% ipython --no-banner

In [1]: import numpy as np

In [2]: from numpy import linalg as LA

In [3]: np.set_printoptions(precision=2, suppress=True, linewidth=120)

In [4]: feats = np.loadtxt("mat.csv", delimiter=",")

In [5]: feats
Out[5]: 
array([[0., 2., 0., 0., 0., 1., 0., 1., 2., 2., 2., 2., 0., 0., 1.],
       [0., 0., 0., 0., 1., 2., 2., 0., 2., 2., 1., 2., 2., 2., 2.],
       [0., 0., 0., 1., 2., 1., 1., 2., 2., 2., 1., 1., 0., 0., 1.],
       [0., 0., 0., 0., 1., 2., 2., 0., 2., 2., 0., 0., 0., 2., 1.],
       [0., 0., 0., 0., 0., 0., 2., 2., 1., 1., 1., 2., 2., 2., 2.],
       [0., 0., 0., 0., 0., 0., 1., 1., 1., 1., 2., 2., 0., 1., 0.],
       [0., 0., 0., 0., 0., 0., 0., 0., 0., 2., 0., 1., 2., 2., 2.],
       [0., 0., 0., 0., 0., 0., 0., 0., 1., 0., 0., 1., 2., 1., 2.],
       [0., 0., 0., 0., 0., 0., 0., 0., 0., 2., 1., 2., 1., 2., 0.],
       [0., 0., 0., 0., 0., 0., 0., 0., 0., 0., 2., 1., 0., 1., 2.],
       [0., 0., 0., 0., 0., 0., 0., 0., 0., 0., 0., 2., 2., 2., 1.],
       [0., 0., 0., 0., 0., 0., 0., 0., 0., 0., 0., 0., 2., 1., 0.],
       [0., 0., 0., 0., 0., 0., 0., 0., 0., 0., 0., 0., 0., 2., 2.],
       [0., 0., 0., 0., 0., 0., 0., 0., 0., 0., 0., 0., 0., 0., 1.],
       [0., 0., 0., 0., 0., 0., 0., 0., 0., 0., 0., 0., 0., 0., 0.]])

In [6]: np.trace(feats)
Out[6]: np.float64(0.0)

In [7]: np.allclose(feats @ feats.T, feats.T @ feats)
Out[7]: False

In [8]: round(np.abs(LA.eigvals(feats)).max(), 2)
Out[8]: np.float64(0.0)

In [9]: np.sort(np.abs(LA.eigvals(feats)))
Out[9]: array([0., 0., 0., 0., 0., 0., 0., 0., 0., 0., 0., 0., 0., 0., 0.])

In [10]: np.allclose(feats, feats.T)
Out[10]: False

In [11]: Uu, sv, Vt = LA.svd(feats)

In [12]: V = Vt[:(sv > 1e-8).sum()]

In [13]: rng = np.random.default_rng(866)

In [14]: vec = feats[14] + -1 * feats[1] + rng.integers(2) * np.eye(15)[0]

In [15]: vec
Out[15]: array([ 1.,  0.,  0.,  0., -1., -2., -2.,  0., -2., -2., -1., -2., -2., -2., -2.])

In [16]: round(LA.norm(vec - V.T @ V @ vec), 2)
Out[16]: np.float64(1.0)

In [17]: np.allclose(V.T @ V @ vec, vec)
Out[17]: False

In [18]: LA.matrix_rank(np.vstack([feats, vec]))
Out[18]: np.int64(12)

In [19]: cov = feats.T @ feats

In [20]: np.round(LA.eigvalsh(cov)[::-1], 2) + 0
Out[20]: 
array([138.41,  30.75,  16.85,   9.55,   7.86,   6.48,   4.47,   2.55,   1.5 ,   1.1 ,   0.48,   0.  ,   0.  ,   0.  ,
         0.  ])

In [21]: np.trace(cov), (feats ** 2).sum()
Out[21]: (np.float64(220.0), np.float64(220.0))

In [22]: [int(LA.matrix_rank(LA.matrix_power(feats, p))) for p in range(1, 16)]
Out[22]: [11, 9, 8, 7, 6, 5, 4, 3, 2, 1, 0, 0, 0, 0, 0]

In [23]: np.sort(LA.eigvals(feats))
Out[23]: array([0., 0., 0., 0., 0., 0., 0., 0., 0., 0., 0., 0., 0., 0., 0.])

In [24]: np.unique(feats.round(6), axis=0).shape
Out[24]: (15, 15)

In [25]: np.allclose(feats[:-1].T @ LA.lstsq(feats[:-1].T, feats[-1])[0], feats[-1])
Out[25]: True

In [26]: mat = np.loadtxt("case18.csv", delimiter=",")

In [27]: mat.round(2) + 0
Out[27]: 
array([[-0.02,  0.35, -0.06, -0.64,  0.21, -0.05, -0.13,  0.11,  0.2 ,  0.11,  0.51,  0.18, -0.07, -0.08,  0.19],
       [-0.02, -0.17,  0.51, -0.14, -0.25, -0.13,  0.34, -0.2 , -0.12, -0.23,  0.17,  0.23, -0.03,  0.41,  0.37],
       [ 0.07,  0.13, -0.39,  0.05, -0.49, -0.35,  0.  , -0.3 ,  0.02,  0.46, -0.08,  0.37,  0.12,  0.03,  0.08],
       [ 0.27, -0.1 ,  0.1 , -0.12,  0.04, -0.17,  0.3 , -0.49,  0.13, -0.04,  0.02, -0.35,  0.05, -0.61,  0.14],
       [ 0.19, -0.28,  0.22, -0.21, -0.19, -0.29, -0.15,  0.31, -0.54,  0.25,  0.08, -0.05, -0.3 , -0.22, -0.24],
       [-0.07,  0.36,  0.08,  0.4 ,  0.29, -0.17,  0.26, -0.23, -0.13, -0.02,  0.25,  0.26, -0.45, -0.06, -0.33],
       [ 0.14, -0.19, -0.34,  0.06, -0.15,  0.14, -0.36, -0.25, -0.27, -0.56,  0.38,  0.19,  0.07, -0.12, -0.06],
       [ 0.34,  0.21, -0.02, -0.27, -0.19,  0.31,  0.49,  0.15, -0.06, -0.11, -0.04,  0.17,  0.3 ,  0.  , -0.49],
       [-0.51,  0.08,  0.24,  0.11, -0.06,  0.19, -0.03, -0.15, -0.31,  0.3 ,  0.33, -0.12,  0.51, -0.15, -0.1 ],
       [ 0.19,  0.37, -0.1 ,  0.17, -0.38,  0.39,  0.07,  0.07, -0.16,  0.11,  0.19, -0.43, -0.33,  0.07,  0.33],
       [-0.46, -0.32, -0.44, -0.3 , -0.08,  0.  ,  0.33, -0.15,  0.01,  0.  ,  0.1 , -0.29, -0.28,  0.21, -0.24],
       [-0.07,  0.07,  0.35,  0.01, -0.47, -0.05, -0.32, -0.09,  0.55, -0.09,  0.12, -0.14, -0.13,  0.01, -0.42],
       [-0.02, -0.37,  0.11, -0.01,  0.  ,  0.62,  0.  , -0.13,  0.16,  0.32, -0.04,  0.42, -0.3 , -0.24,  0.05],
       [-0.17, -0.18, -0.12,  0.31, -0.21, -0.16,  0.32,  0.56,  0.25, -0.12,  0.3 ,  0.13,  0.06, -0.34,  0.17],
       [-0.46,  0.33,  0.04, -0.23, -0.23,  0.02, -0.03,  0.02, -0.19, -0.33, -0.47,  0.16, -0.17, -0.38,  0.12]])

In [28]: other = LA.inv(mat)

In [29]: round(float(LA.det(mat) * LA.det(other)), 2)
Out[29]: 1.0

In [30]: np.allclose(other, mat.T)
Out[30]: True

In [31]: round(float(LA.slogdet(mat)[0]), 2)
Out[31]: 1.0

In [32]: vec = np.array([2, 5, 2, 5, 3, -1, 4, -3, -1, -3, 4, 1, -5, 3, -3])

In [33]: round(LA.det(mat), 2)
Out[33]: np.float64(1.0)

In [34]: 15 - LA.matrix_rank(mat - np.eye(15), tol=1e-8)
Out[34]: np.int64(1)

In [35]: round(float(LA.norm(vec)), 2), round(float(LA.norm(mat @ vec)), 2)
Out[35]: (12.77, 12.77)

In [36]: [p for p in range(1, 25) if np.allclose(LA.matrix_power(mat, p), np.eye(15))]
Out[36]: []

In [37]: mat.T @ (mat @ vec)
Out[37]: array([ 2.,  5.,  2.,  5.,  3., -1.,  4., -3., -1., -3.,  4.,  1., -5.,  3., -3.])

In [38]: Q, R = LA.qr(mat)

In [39]: round(np.trace(Q @ Q.T), 2)
Out[39]: np.float64(15.0)

In [40]: np.abs(np.diag(R))
Out[40]: array([1., 1., 1., 1., 1., 1., 1., 1., 1., 1., 1., 1., 1., 1., 1.])

In [41]: np.allclose(R.T @ R, mat.T @ mat)
Out[41]: True

In [42]: np.round(LA.det(mat), 2)
Out[42]: np.float64(1.0)

In [43]: np.round(np.trace(mat), 2)
Out[43]: np.float64(-2.04)

In [44]: assert mat == mat.T
ValueError: The truth value of an array with more than one element is ambiguous. Use a.any() or a.all()


In [45]: np.allclose(mat, mat.T)
Out[45]: False

In [46]: M = np.loadtxt("data.csv", delimiter=",")

In [47]: M
Out[47]: 
array([[-1.8 , -3.65, -0.43,  1.17, -2.6 ,  0.58, -0.02,  0.35,  4.5 , -2.22,  1.92],
       [ 0.91,  1.27, -0.36, -0.57, -0.13, -0.12,  0.76, -0.21, -0.76,  0.37,  0.38],
       [-0.79, -0.36, -1.03, -1.95, -1.09, -2.87,  1.23, -0.97, -0.17, -0.49,  2.71],
       [ 0.74,  0.17, -2.67, -2.15, -2.1 , -1.76,  2.08,  0.15,  0.52, -0.08,  4.62],
       [-2.45, -1.95,  4.33,  3.49, -6.57,  1.98,  3.14, -5.18,  8.06, -6.84, -2.21],
       [-0.04, -1.23, -1.86, -0.68,  0.54, -0.43, -0.81,  1.87, -0.17,  1.03,  2.12],
       [-1.98, -2.72,  0.81,  1.23,  1.2 ,  0.25, -2.29,  0.88,  0.87, -0.21, -1.3 ],
       [ 0.  ,  0.94,  1.29,  0.36,  2.4 ,  0.16, -1.36,  0.01, -2.28,  1.11, -2.77],
       [-1.72, -1.24,  1.72,  0.87,  1.5 , -0.33, -1.71, -0.37, -0.35, -0.22, -2.43],
       [-1.11, -2.44,  0.67,  2.01, -2.05,  1.85, -0.13,  0.01,  3.99, -2.07, -0.15],
       [ 0.16,  2.17,  1.28, -0.96, -2.22, -1.59,  2.91, -3.47,  0.11, -1.79, -0.06],
       [-0.13, -0.09,  1.09,  1.18,  2.09,  1.25, -1.85,  0.81, -1.01,  0.88, -2.66]])

In [48]: Uu, sv, Vt = LA.svd(M)

In [49]: V = Vt[:(sv > 1e-8).sum()]

In [50]: vec = M[4] + -3 * M[7] + rng.integers(2) * np.eye(11)[3]

In [51]: vec
Out[51]: array([ -2.45,  -4.77,   0.46,   2.41, -13.77,   1.5 ,   7.22,  -5.21,  14.9 , -10.17,   6.1 ])

In [52]: np.round(V.T @ V, 2) + 0
Out[52]: 
array([[ 0.34,  0.31, -0.12,  0.01, -0.05,  0.25,  0.15,  0.09, -0.06,  0.12,  0.04],
       [ 0.31,  0.47,  0.03, -0.07, -0.03,  0.08,  0.24, -0.14, -0.22,  0.07, -0.1 ],
       [-0.12,  0.03,  0.28,  0.1 ,  0.02, -0.01, -0.01, -0.22,  0.  , -0.13, -0.33],
       [ 0.01, -0.07,  0.1 ,  0.21, -0.01,  0.27, -0.09,  0.06,  0.17, -0.05, -0.19],
       [-0.05, -0.03,  0.02, -0.01,  0.33, -0.05, -0.24,  0.13, -0.27,  0.19, -0.17],
       [ 0.25,  0.08, -0.01,  0.27, -0.05,  0.52, -0.03,  0.2 ,  0.2 ,  0.04, -0.15],
       [ 0.15,  0.24, -0.01, -0.09, -0.24, -0.03,  0.3 , -0.19,  0.05, -0.1 ,  0.12],
       [ 0.09, -0.14, -0.22,  0.06,  0.13,  0.2 , -0.19,  0.38,  0.02,  0.19,  0.14],
       [-0.06, -0.22,  0.  ,  0.17, -0.27,  0.2 ,  0.05,  0.02,  0.43, -0.21,  0.09],
       [ 0.12,  0.07, -0.13, -0.05,  0.19,  0.04, -0.1 ,  0.19, -0.21,  0.21,  0.03],
       [ 0.04, -0.1 , -0.33, -0.19, -0.17, -0.15,  0.12,  0.14,  0.09,  0.03,  0.52]])

In [53]: np.allclose(V.T @ V @ vec, vec)
Out[53]: True

In [54]: Uu, sv, Vt = LA.svd(M)

In [55]: sv.round(2) + 0
Out[55]: array([17.95, 11.67,  8.79,  4.21,  0.  ,  0.  ,  0.  ,  0.  ,  0.  ,  0.  ,  0.  ])

In [56]: np.argmax(sv[:-1] / (sv[1:] + 1e-6)) + 1
Out[56]: np.int64(4)

In [57]: other = Uu[:, :4] @ np.diag(sv[:4]) @ Vt[:4]

In [58]: other.round(2) + 0
Out[58]: 
array([[-1.8 , -3.65, -0.43,  1.17, -2.6 ,  0.58, -0.02,  0.35,  4.5 , -2.22,  1.92],
       [ 0.91,  1.27, -0.36, -0.57, -0.13, -0.12,  0.76, -0.21, -0.76,  0.37,  0.38],
       [-0.79, -0.36, -1.03, -1.95, -1.09, -2.87,  1.23, -0.97, -0.17, -0.49,  2.71],
       [ 0.74,  0.17, -2.67, -2.15, -2.1 , -1.76,  2.08,  0.15,  0.52, -0.08,  4.62],
       [-2.45, -1.95,  4.33,  3.49, -6.57,  1.98,  3.14, -5.18,  8.06, -6.84, -2.21],
       [-0.04, -1.23, -1.86, -0.68,  0.54, -0.43, -0.81,  1.87, -0.17,  1.03,  2.12],
       [-1.98, -2.72,  0.81,  1.23,  1.2 ,  0.25, -2.29,  0.88,  0.87, -0.21, -1.3 ],
       [ 0.  ,  0.94,  1.29,  0.36,  2.4 ,  0.16, -1.36,  0.01, -2.28,  1.11, -2.77],
       [-1.72, -1.24,  1.72,  0.87,  1.5 , -0.33, -1.71, -0.37, -0.35, -0.22, -2.43],
       [-1.11, -2.44,  0.67,  2.01, -2.05,  1.85, -0.13,  0.01,  3.99, -2.07, -0.15],
       [ 0.16,  2.17,  1.28, -0.96, -2.22, -1.59,  2.91, -3.47,  0.11, -1.79, -0.06],
       [-0.13, -0.09,  1.09,  1.18,  2.09,  1.25, -1.85,  0.81, -1.01,  0.88, -2.66]])

In [59]: np.round(np.abs(M - other).max(), 2)
Out[59]: np.float64(0.0)

In [60]: LA.matrix_rank(other)
Out[60]: np.int64(4)

In [61]: r = LA.matrix_rank(M)

In [62]: r
Out[62]: np.int64(4)

In [63]: ns = LA.svd(M)[2][r:].T

In [64]: [int(LA.matrix_rank(M[:, :j + 1])) for j in range(11)]
Out[64]: [1, 2, 3, 4, 4, 4, 4, 4, 4, 4, 4]

In [65]: np.allclose(M @ ns, 0)
Out[65]: True

In [66]: [int(LA.matrix_rank(np.delete(M, i, axis=0))) for i in range(12)]
Out[66]: [4, 4, 4, 4, 4, 4, 4, 4, 4, 4, 4, 4]

In [67]: ns.shape
Out[67]: (11, 7)

In [68]: [round(float(x), 2) for x in LA.svd(M, compute_uv=False)[:3]]
Out[68]: [17.95, 11.67, 8.79]

In [69]: round(LA.norm(M, 2) / LA.norm(M), 2)
Out[69]: np.float64(0.76)
